$ ipython --no-banner

In [1]: import numpy as np

In [2]: import numpy.linalg as la

In [3]: np.set_printoptions(suppress=True, linewidth=100)

In [4]: F = np.load("block17.npy")

In [5]: F.round(2)
Out[5]: 
array([[0.31, 0.38, 0.23, 0.08],
       [0.33, 0.33, 0.33, 0.  ],
       [0.18, 0.45, 0.18, 0.18],
       [0.56, 0.  , 0.22, 0.22]])

In [6]: rng = np.random.default_rng(177816)

In [7]: idx = rng.permutation(4)

In [8]: idx
Out[8]: array([2, 1, 0, 3])

In [9]: other = F[idx][:, idx]

In [10]: np.round(np.sort(np.abs(la.eigvals(other))), 2)
Out[10]: array([0.07, 0.2 , 0.23, 1.  ])

In [11]: round(float(la.norm(F[2] - F[1])), 2)
Out[11]: 0.31

In [12]: print(np.round(F[2] @ F[1], 2))
0.27

In [13]: np.round(la.norm(F, axis=1), 2)
Out[13]: array([0.55, 0.58, 0.55, 0.64])

In [14]: P = np.triu(np.array([[3, 1, 5, 4], [1, 2, 2, 5], [0, 4, 4, 4], [4, 4, 0, 0]]), 1) + np.eye(4)

In [15]: other = P @ F @ la.inv(P)

In [16]: print(np.round(P @ F - F @ P, 2))
[[ 3.46  2.3  -0.18 -2.28]
 [ 3.14  0.58 -0.86 -2.86]
 [ 2.22 -0.18 -0.93 -2.84]
 [ 0.   -0.56 -2.78 -3.11]]

In [17]: np.round(np.trace(other), 2), round(np.trace(F), 2)
Out[17]: (np.float64(1.05), np.float64(1.05))

In [18]: print(la.matrix_rank(other))
4

In [19]: arr = np.load("w.npy")

In [20]: arr.round(2)
Out[20]: 
array([[0.33, 0.22, 0.22, 0.22],
       [0.17, 0.33, 0.33, 0.17],
       [0.25, 0.12, 0.38, 0.25],
       [0.2 , 0.2 , 0.4 , 0.2 ]])

In [21]: x = np.array([2, -3, -4, -1])

In [22]: target = arr @ x

In [23]: target.round(2)
Out[23]: array([-1.11, -2.17, -1.62, -2.  ])

In [24]: print(np.round(la.solve(arr, target), 2))
[ 2. -3. -4. -1.]

In [25]: np.round(la.solve(arr, arr[:, 2]), 2)
Out[25]: array([ 0.,  0.,  1., -0.])

In [26]: np.round(np.abs(la.svd(arr)[2][-1]), 2)
Out[26]: array([0.45, 0.09, 0.27, 0.85])

In [27]: [round(float(x), 2) for x in la.svd(arr, compute_uv=False)[:3]]
Out[27]: [1.02, 0.18, 0.16]

In [28]: round(np.log10(la.cond(arr)))
Out[28]: 2

In [29]: np.argsort(-la.norm(arr, axis=0).round(6), kind="stable")[:3]
Out[29]: array([2, 0, 1])

In [30]: print(la.matrix_rank(arr, rtol=0.1))
3

In [31]: Q, V = la.qr(arr[:, :1])[0], la.qr(arr[:, 1:])[0]

In [32]: s = la.svd(Q.T @ V, compute_uv=False)

In [33]: np.round(np.degrees(np.arccos(s.clip(0, 1))), 2)
Out[33]: array([3.93])

In [34]: np.round(la.norm(Q @ Q.T - V @ V.T, 2), 2)
Out[34]: np.float64(1.0)

In [35]: s.round(2)
Out[35]: array([1.])

In [36]: E = np.load("data.npy")

In [37]: E
Out[37]: 
array([[ 2,  0,  0,  0],
       [ 0,  0,  0,  0],
       [ 0,  0, -2,  0],
       [ 0,  0,  0,  2]])

In [38]: left, s, VT = la.svd(E)

In [39]: V = VT[:(s > 1e-8).sum()]

In [40]: x = E[1] + 3 * E[2] + rng.integers(2) * np.eye(4)[2]

In [41]: print(x)
[ 0.  0. -6.  0.]

In [42]: print(np.allclose(V.T @ V @ x, x))
True

In [43]: m1 = np.load("run16.npy")

In [44]: m1
Out[44]: 
array([[0, 0, 0, 0],
       [0, 0, 1, 1],
       [0, 1, 0, 0],
       [0, 1, 0, 0]])

In [45]: np.all(la.eigvalsh(m1) > 0)
Out[45]: np.False_

In [46]: round(float(la.eigvalsh(m1).min()), 2)
Out[46]: -1.41

In [47]: np.round(m1 @ la.pinv(m1) @ m1, 2) + 0
Out[47]: 
array([[0., 0., 0., 0.],
       [0., 0., 1., 1.],
       [0., 1., 0., 0.],
       [0., 1., 0., 0.]])

In [48]: print(np.allclose(m1[:-1].T @ la.lstsq(m1[:-1].T, m1[-1])[0], m1[-1]))
True

In [49]: ev, V = la.eigh(m1)

In [50]: (ev > 1e-8).sum(), (ev < -1e-8).sum()
Out[50]: (np.int64(1), np.int64(1))

In [51]: np.round(V.T @ V, 2) + 0
Out[51]: 
array([[1., 0., 0., 0.],
       [0., 1., 0., 0.],
       [0., 0., 1., 0.],
       [0., 0., 0., 1.]])

In [52]: np.round(la.svd(m1, compute_uv=False), 2) + 0
Out[52]: array([1.41, 1.41, 0.  , 0.  ])

In [53]: mat = np.loadtxt("case10.csv", delimiter=",")

In [54]: print(mat)
[[ 0.  1.  0.  0.]
 [ 0.  0.  0. -3.]
 [ 0.  0.  0.  0.]
 [ 0.  0. -2.  0.]]

In [55]: print(np.allclose(mat, mat.T))
False

In [56]: np.allclose(mat @ mat.T, mat.T @ mat)
Out[56]: False

In [57]: (mat + mat.T) / 2
Out[57]: 
array([[ 0. ,  0.5,  0. ,  0. ],
       [ 0.5,  0. ,  0. , -1.5],
       [ 0. ,  0. ,  0. , -1. ],
       [ 0. , -1.5, -1. ,  0. ]])

In [58]: mat @ mat
Out[58]: 
array([[ 0.,  0.,  0., -3.],
       [ 0.,  0.,  6.,  0.],
       [ 0.,  0.,  0.,  0.],
       [ 0.,  0.,  0.,  0.]])

In [59]: np.round(np.sort(np.abs(la.eigvals(mat))), 2)
Out[59]: array([0., 0., 0., 0.])

In [60]: np.argsort(-la.norm(mat, axis=0).round(6), kind="stable")[:3]
Out[60]: array([3, 2, 1])

In [61]: print(round(la.norm(mat, 2) / la.norm(mat), 2))
0.8

In [62]: la.matrix_rank(mat, rtol=0.1)
Out[62]: np.int64(3)

In [63]: np.round(mat @ la.pinv(mat) @ mat, 2)
Out[63]: 
array([[ 0.,  1.,  0.,  0.],
       [ 0.,  0.,  0., -3.],
       [ 0.,  0.,  0.,  0.],
       [ 0.,  0., -2.,  0.]])

In [64]: print(np.unique(mat.round(6), axis=0).shape)
(4, 4)

In [65]: print(round(np.trace(la.pinv(mat) @ mat), 2))
3.0

In [66]: np.allclose(mat[:-1].T @ la.lstsq(mat[:-1].T, mat[-1])[0], mat[-1])
Out[66]: False

In [67]: la.lstsq(mat[:-1].T, mat[-1])[2]
Out[67]: np.int32(2)

In [68]: left, s, VT = la.svd(mat)

In [69]: np.argmax(s[:-1] / (s[1:] + 1e-6)) + 1
Out[69]: np.int64(3)

In [70]: other = left[:, :3] @ np.diag(s[:3]) @ VT[:3]

In [71]: round(la.norm(mat - other, 2), 2), s[3]
Out[71]: (np.float64(0.0), np.float64(0.0))

In [72]: print(la.matrix_rank(mat, rtol=0.05))
3

In [73]: round(la.norm(mat - other) / la.norm(mat), 2)
Out[73]: np.float64(0.0)

In [74]: print(la.matrix_rank(other))
3

In [75]: np.poly(mat)
Out[75]: array([1., 0., 0., 0., 0.])

In [76]: print(round(la.det(mat.T), 2))
0.0

In [77]: np.einsum("ij,ji->", mat, mat)
Out[77]: np.float64(0.0)

In [78]: print(round(float(la.det(2 * mat)), 2), np.round(la.det(mat), 2))
0.0 0.0

In [79]: np.round(la.eigvals(mat), 2)
Out[79]: array([0., 0., 0., 0.])

In [80]: Q, _ = la.qr(np.array([[-0.3, -1.7, 1.6], [-0.7, -0.1, 0.6], [-3.3, -1.0, 0.3]]))

In [81]: A = 2 * Q

In [82]: A.round(2)
Out[82]: 
array([[-0.18,  1.99, -0.14],
       [-0.41, -0.17, -1.95],
       [-1.95, -0.14,  0.43]])

In [83]: u, r1 = A[1], A[0]

In [84]: round(float(u @ r1), 2)
Out[84]: -0.0

In [85]: p = (u @ r1) / (u @ u) * u

In [86]: print(p.round(2) + 0)
[0. 0. 0.]

In [87]: la.matrix_rank(np.outer(u, r1))
Out[87]: np.int64(1)

In [88]: (r1 - p) @ u
Out[88]: np.float64(0.0)

In [89]: print(np.round(la.norm(u + r1) ** 2 + la.norm(u - r1) ** 2, 2))
16.0
